$ ipython --no-banner

In [1]: import numpy as np

In [2]: import numpy.linalg as la

In [3]: np.set_printoptions(suppress=True, linewidth=160)

In [4]: data = np.load("case7.npy")

In [5]: print(data)
[[-2 -2  4]
 [ 1  0 -2]
 [-2 -1  4]
 [ 1  1 -2]]

In [6]: # looks like rank 2

In [7]: left, sigma, Vh = la.svd(data)

In [8]: print(np.argmax(sigma[:-1] / (sigma[1:] + 1e-6)) + 1)
2

In [9]: print(sigma.round(2) + 0)
[7.42 1.   0.  ]

In [10]: other = left[:, :2] @ np.diag(sigma[:2]) @ Vh[:2]

In [11]: print(round(la.norm(data - other, 2), 2), round(float(sigma[2]), 2))
0.0 0.0

In [12]: print(round(la.norm(data - other) / la.norm(data), 2))
0.0

In [13]: print(other.round(2) + 0)
[[-2. -2.  4.]
 [ 1.  0. -2.]
 [-2. -1.  4.]
 [ 1.  1. -2.]]

In [14]: J = np.array([[2.0, -1.0, 0.0, 0.0],
    ...:     [2.0, 1.0, -1.0, 0.0],
    ...:     [0.0, 1.0, 0.0, 0.0],
    ...:     [0.0, 0.0, 0.0, 3.0]])

In [15]: print(J)
[[ 2. -1.  0.  0.]
 [ 2.  1. -1.  0.]
 [ 0.  1.  0.  0.]
 [ 0.  0.  0.  3.]]

In [16]: # 2 blocks once reordered

In [17]: print((la.matrix_power((J != 0) + (J.T != 0) + np.eye(4), 4) > 0).astype(int))
[[1 1 1 0]
 [1 1 1 0]
 [1 1 1 0]
 [0 0 0 1]]

In [18]: print(np.round(np.sort(la.eigvals(J).real), 2))
[0.55 1.23 1.23 3.  ]

In [19]: print(np.round(la.det(J), 2))
6.0

In [20]: def softmax(z):
    ...:     e = np.exp(z - z.max(axis=-1, keepdims=True))
    ...:     return e / e.sum(axis=-1, keepdims=True)
    ...: 

In [21]: print(np.round(softmax(J).sum(axis=1), 2))
[1. 1. 1. 1.]

In [22]: print(np.round(softmax(J[0] + 5), 2))
[0.76 0.04 0.1  0.1 ]

In [23]: scores = J @ J.T / np.sqrt(4)

In [24]: print(softmax(scores).round(6).argmax(axis=1))
[0 1 1 3]

In [25]: print(np.round(softmax(scores + np.triu(np.full(scores.shape, -np.inf), 1)), 2))
[[1.   0.   0.   0.  ]
 [0.18 0.82 0.   0.  ]
 [0.16 0.42 0.42 0.  ]
 [0.01 0.01 0.01 0.97]]

In [26]: vec = np.array([-1, -1, -2, -2])

In [27]: a = np.maximum(J @ vec, 0)

In [28]: print(np.maximum(J @ vec, 0) - np.maximum(-J @ vec, 0))
[-1. -1. -1. -6.]

In [29]: print(np.flatnonzero(a > 1e-9))
[]

In [30]: print(np.maximum(J @ (3 * vec), 0))
[0. 0. 0. 0.]
